% ipython --no-banner

In [1]: import numpy as np

In [2]: np.set_printoptions(precision=2, suppress=True, linewidth=100)

In [3]: mat = np.load("arr.npy")

In [4]: mat
Out[4]: 
array([[  6.,  11.,  -6.],
       [  6.,  11.,  -6.],
       [ 13.,  23., -13.]])

In [5]: # looks like rank 2

In [6]: np.argsort(-np.linalg.norm(mat, axis=0).round(6), kind="stable")[:3]
Out[6]: array([1, 0, 2])

In [7]: print([round(float(x), 2) for x in np.linalg.svd(mat, compute_uv=False)[:3]])
[35.4, 0.28, 0.0]

In [8]: np.linalg.cond(mat) > 100
Out[8]: np.True_

In [9]: np.linalg.matrix_rank(mat, rtol=0.1)
Out[9]: np.int64(1)

In [10]: x = np.array([4, 3, 4])

In [11]: (mat @ x).argmax()
Out[11]: np.int64(2)

In [12]: mat * x
Out[12]: 
array([[ 24.,  33., -24.],
       [ 24.,  33., -24.],
       [ 52.,  69., -52.]])

In [13]: print(mat @ np.eye(3)[1])
[11. 11. 23.]

In [14]: np.sign((mat @ x).round(6))
Out[14]: array([1., 1., 1.])

In [15]: print(np.unique(mat.round(6), axis=0).shape)
(2, 3)

In [16]: round(float(np.trace(np.linalg.pinv(mat) @ mat)), 2)
Out[16]: 2.0

In [17]: Y = mat[0, 0] * mat[1:] - np.outer(mat[1:, 0], mat[0])

In [18]: Y
Out[18]: 
array([[ 0.,  0.,  0.],
       [ 0., -5.,  0.]])

In [19]: np.flatnonzero(~Y.round(6).any(axis=1))
Out[19]: array([0])

In [20]: X = np.load("dump.npy")

In [21]: X
Out[21]: 
array([[0, 1, 2, 2],
       [0, 5, 0, 4],
       [0, 0, 0, 2],
       [0, 0, 0, 1]])

In [22]: print(np.linalg.matrix_power(X, 4))
[[  0 125   0 130]
 [  0 625   0 624]
 [  0   0   0   2]
 [  0   0   0   1]]

In [23]: (X + X.T) / 2
Out[23]: 
array([[0. , 0.5, 1. , 1. ],
       [0.5, 5. , 0. , 2. ],
       [1. , 0. , 0. , 1. ],
       [1. , 2. , 1. , 1. ]])

In [24]: round(np.abs(np.linalg.eigvals(X)).max(), 2)
Out[24]: np.float64(5.0)

In [25]: print(np.allclose(X, X.T))
False

In [26]: print(np.allclose(X @ X.T, X.T @ X))
False

In [27]: X @ X
Out[27]: 
array([[ 0,  5,  0, 10],
       [ 0, 25,  0, 24],
       [ 0,  0,  0,  2],
       [ 0,  0,  0,  1]])

In [28]: np.round(np.linalg.det(X), 2)
Out[28]: np.float64(0.0)

In [29]: np.linalg.matrix_rank(X - X[0, 0] * np.eye(4))
Out[29]: np.int64(3)

In [30]: [int(np.linalg.matrix_rank(np.linalg.matrix_power(X, p))) for p in range(1, 5)]
Out[30]: [3, 2, 2, 2]

In [31]: X @ X
Out[31]: 
array([[ 0,  5,  0, 10],
       [ 0, 25,  0, 24],
       [ 0,  0,  0,  2],
       [ 0,  0,  0,  1]])

In [32]: np.sort(np.linalg.eigvals(X))
Out[32]: array([0., 0., 1., 5.])

In [33]: data = np.load("out5.npy")

In [34]: data
Out[34]: 
array([[-3, -2],
       [-1,  0]])

In [35]: # row 0 dominates

In [36]: rng = np.random.default_rng(666879)

In [37]: idx = rng.permutation(2)

In [38]: idx
Out[38]: array([1, 0])

In [39]: Y = data[idx][:, idx]

In [40]: np.round(np.linalg.det(Y), 2), round(np.linalg.det(data[idx]), 2)
Out[40]: (np.float64(-2.0), np.float64(2.0))

In [41]: np.diag(Y)
Out[41]: array([ 0, -3])

In [42]: np.sort(np.abs(np.linalg.eigvals(Y)))
Out[42]: array([0.56, 3.56])

In [43]: Y
Out[43]: 
array([[ 0, -1],
       [-2, -3]])

In [44]: np.allclose(Y, data)
Out[44]: False

In [45]: P = np.triu(np.array([[0, 2], [5, 7]]), 1) + np.eye(2)

In [46]: Y = P @ data @ np.linalg.inv(P)

In [47]: P @ data - data @ P
Out[47]: 
array([[-2.,  6.],
       [ 0.,  2.]])

In [48]: np.poly(Y)
Out[48]: array([ 1.,  3., -2.])

In [49]: Y = np.linalg.inv(data)

In [50]: print((np.abs(Y) > 1e-9).astype(int))
[[0 1]
 [1 1]]

In [51]: print(np.linalg.inv(Y))
[[-3. -2.]
 [-1. -0.]]

In [52]: np.allclose(Y, data.T)
Out[52]: False

In [53]: print(round(float(np.linalg.det(data) * np.linalg.det(Y)), 2))
1.0

In [54]: round(float(np.linalg.slogdet(data)[0]), 2)
Out[54]: -1.0

In [55]: Y
Out[55]: 
array([[-0. , -1. ],
       [-0.5,  1.5]])

In [56]: idx = rng.permutation(2)

In [57]: Y = data[:, idx] * rng.choice([-1, 1], 2)

In [58]: Y
Out[58]: 
array([[ 3, -2],
       [ 1,  0]])

In [59]: U, _, VT = np.linalg.svd(data.T @ Y)

In [60]: np.round(U @ VT, 2) + 0
Out[60]: 
array([[-1.,  0.],
       [ 0.,  1.]])

In [61]: K = np.array([[1, 2, 1], [3, 3, 3], [3, 1, 2]])

In [62]: K[-1] = K[0] + 5 * K[1]

In [63]: K
Out[63]: 
array([[ 1,  2,  1],
       [ 3,  3,  3],
       [16, 17, 16]])

In [64]: W = np.array([[-1, -9, 0, 6], [-3, 1, -3, 6], [-4, 4, -8, 7]])

In [65]: b = np.array([2, -5, -5, -3])

In [66]: H = np.maximum(K @ W + b, 0)

In [67]: (H > 0).astype(int)
Out[67]: 
array([[0, 0, 0, 1],
       [0, 0, 0, 1],
       [0, 0, 0, 1]])

In [68]: (H > 0).mean(axis=0)
Out[68]: array([0., 0., 0., 1.])

In [69]: print(np.linalg.matrix_rank(H))
1

In [70]: cent = np.array([[1, 3, 2], [1, 0, 2], [2, 2, 0], [0, 0, 0]])

In [71]: print(W @ cent)
[[-10  -3 -20]
 [ -8 -15  -4]
 [-16 -28   0]]

In [72]: F = np.load("w.npy")

In [73]: F
Out[73]: 
array([[-0.9,  0.9,  0.3, -1.3],
       [-1. , -0.4, -0.2,  0.2],
       [-1.4,  0. , -1.1, -1. ]])

In [74]: U, s, VT = np.linalg.svd(F, full_matrices=False)

In [75]: np.round(U.T @ U, 2) + 0
Out[75]: 
array([[1., 0., 0.],
       [0., 1., 0.],
       [0., 0., 1.]])

In [76]: np.round(VT @ VT.T, 2) + 0
Out[76]: 
array([[1., 0., 0.],
       [0., 1., 0.],
       [0., 0., 1.]])

In [77]: print(np.abs(U[:, 0]).round(6).argmax())
2

In [78]: np.cumsum(s ** 2) / np.sum(s ** 2)
Out[78]: array([0.72, 0.95, 1.  ])

In [79]: def softmax(z):
    ...:     e = np.exp(z - z.max(axis=-1, keepdims=True))
    ...:     return e / e.sum(axis=-1, keepdims=True)
    ...: 

In [80]: softmax(F[0])
Out[80]: array([0.09, 0.55, 0.3 , 0.06])

In [81]: softmax(F[0] + 3)
Out[81]: array([0.09, 0.55, 0.3 , 0.06])

In [82]: print(np.round(softmax(10 * F[0]), 2) + 0)
[0. 1. 0. 0.]

In [83]: print(softmax(F).sum(axis=1))
[1. 1. 1.]

In [84]: scores = F @ F.T / np.sqrt(4)

In [85]: softmax(scores)[0] @ F
Out[85]: array([-1.07,  0.46, -0.2 , -1.03])

In [86]: print(softmax(scores))
[[0.57 0.12 0.32]
 [0.22 0.37 0.41]
 [0.23 0.15 0.61]]

In [87]: print(softmax(scores + np.triu(np.full(scores.shape, -np.inf), 1)))
[[1.   0.   0.  ]
 [0.38 0.62 0.  ]
 [0.23 0.15 0.61]]

In [88]: print(softmax(scores).round(6).argmax(axis=1))
[0 2 2]

In [89]: x = np.array([2, 5, 3, 2])

In [90]: (F @ x).argmax()
Out[90]: np.int64(0)

In [91]: F @ np.ones(4)
Out[91]: array([-1. , -1.4, -3.5])

In [92]: print(F * x)
[[-1.8  4.5  0.9 -2.6]
 [-2.  -2.  -0.6  0.4]
 [-2.8  0.  -3.3 -2. ]]

In [93]: np.linalg.eigvals(X)
Out[93]: array([0., 5., 0., 1.])

In [94]: np.round(np.linalg.eigvals(X).sum().real, 2)
Out[94]: np.float64(6.0)

In [95]: np.poly(X)
Out[95]: array([ 1., -6.,  5.,  0.,  0.])

In [96]: Y = F + rng.integers(-2, 3, (3, 2)) @ rng.integers(-2, 3, (2, 4))

In [97]: Y
Out[97]: 
array([[-8.9, -3.1,  4.3,  2.7],
       [ 3. ,  3.6, -4.2,  0.2],
       [ 2.6,  4. , -5.1, -1. ]])

In [98]: print(Y - F)
[[-8. -4.  4.  4.]
 [ 4.  4. -4.  0.]
 [ 4.  4. -4.  0.]]

In [99]: np.abs(Y - F).sum(axis=1)
Out[99]: array([20., 12., 12.])

In [100]: E = np.load("a.npy")

In [101]: E
Out[101]: 
array([[0, 0, 1],
       [1, 0, 0],
       [0, 1, 0]])

In [102]: # a transition matrix

In [103]: theta = np.radians(45)

In [104]: R = np.eye(3)

In [105]: R[1, 1] = R[0, 0] = np.cos(theta)

In [106]: R[1, 0], R[0, 1] = -np.sin(theta), np.sin(theta)

In [107]: print(R)
[[ 0.71  0.71  0.  ]
 [-0.71  0.71  0.  ]
 [ 0.    0.    1.  ]]

In [108]: Y = E @ R.T

In [109]: np.abs(Y - E).max(axis=0)
Out[109]: array([0.71, 0.71, 0.  ])

In [110]: np.allclose(np.linalg.norm(E, axis=1), np.linalg.norm(Y, axis=1))
Out[110]: True

In [111]: np.linalg.svd(E, compute_uv=False), np.linalg.svd(Y, compute_uv=False)
Out[111]: (array([1., 1., 1.]), array([1., 1., 1.]))

In [112]: Y
Out[112]: 
array([[ 0.  ,  0.  ,  1.  ],
       [ 0.71, -0.71,  0.  ],
       [ 0.71,  0.71,  0.  ]])

In [113]: np.round(np.linalg.det(R), 2), round(float(np.trace(R)), 2)
Out[113]: (np.float64(1.0), 2.41)

In [114]: x = np.array([1, -2, -1])

In [115]: y = Y @ x

In [116]: y
Out[116]: array([-1.  ,  2.12, -0.71])

In [117]: np.linalg.solve(Y, y + Y[:, 2])
Out[117]: array([ 1., -2.,  0.])

In [118]: np.round(np.linalg.solve(Y.T, Y[1]), 2) + 0
Out[118]: array([0., 1., 0.])

In [119]: np.linalg.solve(Y, Y[:, 1])
Out[119]: array([0., 1., 0.])
